In [1]: import numpy as np

In [2]: np.set_printoptions(precision=2, suppress=True, linewidth=200, floatmode="fixed")

In [3]: r0 = np.array([0, 5, 3])

In [4]: r1 = np.array([1, 3, 5])

In [5]: mat = np.outer(r0, r1)

In [6]: print(mat)
[[ 0  0  0]
 [ 5 15 25]
 [ 3  9 15]]

In [7]: # rows and columns are dependent

In [8]: print(round(np.trace(np.linalg.pinv(mat) @ mat), 2))
1.0

In [9]: print(np.allclose(mat[:-1].T @ np.linalg.lstsq(mat[:-1].T, mat[-1])[0], mat[-1]))
True

In [10]: print(np.abs(np.diag(np.linalg.qr(mat)[1])) > 1e-9)
[ True False False]

In [11]: T = np.stack([mat, 2 * mat, mat[::-1]])

In [12]: print(T.sum(axis=0))
[[  3   9  15]
 [ 20  60 100]
 [  9  27  45]]

In [13]: print(np.einsum("bij,cij->bc", T, T))
[[1190 2380  875]
 [2380 4760 1750]
 [ 875 1750 1190]]

In [14]: print((T @ mat.T).shape)
(3, 3, 3)

In [15]: print(T.shape)
(3, 3, 3)

In [16]: print(np.argsort(-np.linalg.norm(mat, axis=0).round(6), kind="stable")[:3])
[2 1 0]

In [17]: print(np.round(np.linalg.norm(mat, 2) / np.linalg.norm(mat), 2))
1.0

In [18]: print(np.linalg.matrix_rank(mat, rtol=0.1))
1

In [19]: print([round(float(x), 2) for x in np.linalg.svd(mat, compute_uv=False)[:3]])
[34.5, 0.0, 0.0]

In [20]: left, sigma, vt = np.linalg.svd(mat)

In [21]: print(np.argmax(sigma[:-1] / (sigma[1:] + 1e-6)) + 1)
1

In [22]: print(sigma.round(2) + 0)
[34.50  0.00  0.00]

In [23]: M2 = left[:, :1] @ np.diag(sigma[:1]) @ vt[:1]

In [24]: print(np.linalg.matrix_rank(mat, rtol=0.05))
1

In [25]: print(round(np.linalg.norm(mat - M2, 2), 2), round(float(sigma[1]), 2))
0.0 0.0

In [26]: print(M2)
[[ 0.00  0.00  0.00]
 [ 5.00 15.00 25.00]
 [ 3.00  9.00 15.00]]

In [27]: W0 = np.loadtxt("dump.csv", delimiter=",")

In [28]: print(W0)
[[-3.70 -0.64 -1.18 -0.15  0.94  0.73]
 [-2.96 -1.11 -0.82 -0.20  1.23  0.31]
 [-2.86 -0.89 -1.21 -0.32  0.84  0.08]
 [-2.95 -0.82 -0.99 -0.37  0.68  0.08]
 [-3.39 -0.76 -0.22 -0.36  0.98 -0.17]
 [-3.20 -1.00 -0.58 -0.37  1.12  0.30]
 [-2.99 -0.96 -0.61 -0.27  0.69  0.10]
 [-3.06 -1.29 -1.22 -0.04  0.70 -0.29]
 [ 1.79 -2.83 -2.87 -0.40  1.69 -1.96]
 [ 1.73 -3.45 -3.66 -1.13  1.17 -2.04]
 [ 1.83 -2.78 -2.87 -1.55  0.78 -2.08]
 [ 2.08 -2.32 -3.02 -1.17  1.29 -2.10]
 [ 2.39 -3.35 -3.18 -1.40  1.05 -1.77]
 [ 1.91 -2.30 -3.09 -0.41  0.92 -2.12]
 [ 2.29 -3.28 -3.15 -1.24  0.59 -2.15]
 [ 2.32 -3.03 -2.90 -1.54  0.85 -1.98]
 [ 1.04 -1.14 -0.79  1.61 -1.53  0.63]
 [ 1.55 -0.92 -0.69  1.64 -1.16  1.14]
 [ 0.95 -0.68 -1.15  1.73 -1.33  0.91]
 [ 0.69 -1.64 -1.38  1.66 -1.30  1.21]
 [ 1.13 -1.48 -0.95  2.23 -0.70  0.73]
 [ 0.81 -0.37 -1.06  2.24 -0.67  1.00]
 [ 1.03 -1.30 -0.58  2.07 -0.72  0.99]
 [ 1.30 -1.16 -1.34  1.86 -1.09  0.94]]

In [29]: M2 = np.c_[W0[:, :1] @ np.array([[1]]), np.array([2, -1, -1, 3, 1, 2, -1, 2, 0, -3, 2, -1, 2, 1, -1, -1, 1, -1, -1, 3, 2, -3, -1, 2])]

In [30]: print(M2)
[[-3.70  2.00]
 [-2.96 -1.00]
 [-2.86 -1.00]
 [-2.95  3.00]
 [-3.39  1.00]
 [-3.20  2.00]
 [-2.99 -1.00]
 [-3.06  2.00]
 [ 1.79  0.00]
 [ 1.73 -3.00]
 [ 1.83  2.00]
 [ 2.08 -1.00]
 [ 2.39  2.00]
 [ 1.91  1.00]
 [ 2.29 -1.00]
 [ 2.32 -1.00]
 [ 1.04  1.00]
 [ 1.55 -1.00]
 [ 0.95 -1.00]
 [ 0.69  3.00]
 [ 1.13  2.00]
 [ 0.81 -3.00]
 [ 1.03 -1.00]
 [ 1.30  2.00]]

In [31]: print(np.round(np.linalg.norm(M2 - W0 @ np.linalg.lstsq(W0, M2)[0], axis=0), 2) + 0)
[0.00 7.89]

In [32]: print(np.linalg.norm(np.linalg.qr(W0)[0].T @ M2, axis=0) ** 2 / ((M2 ** 2).sum(axis=0) + 1e-12))
[1.00 0.18]
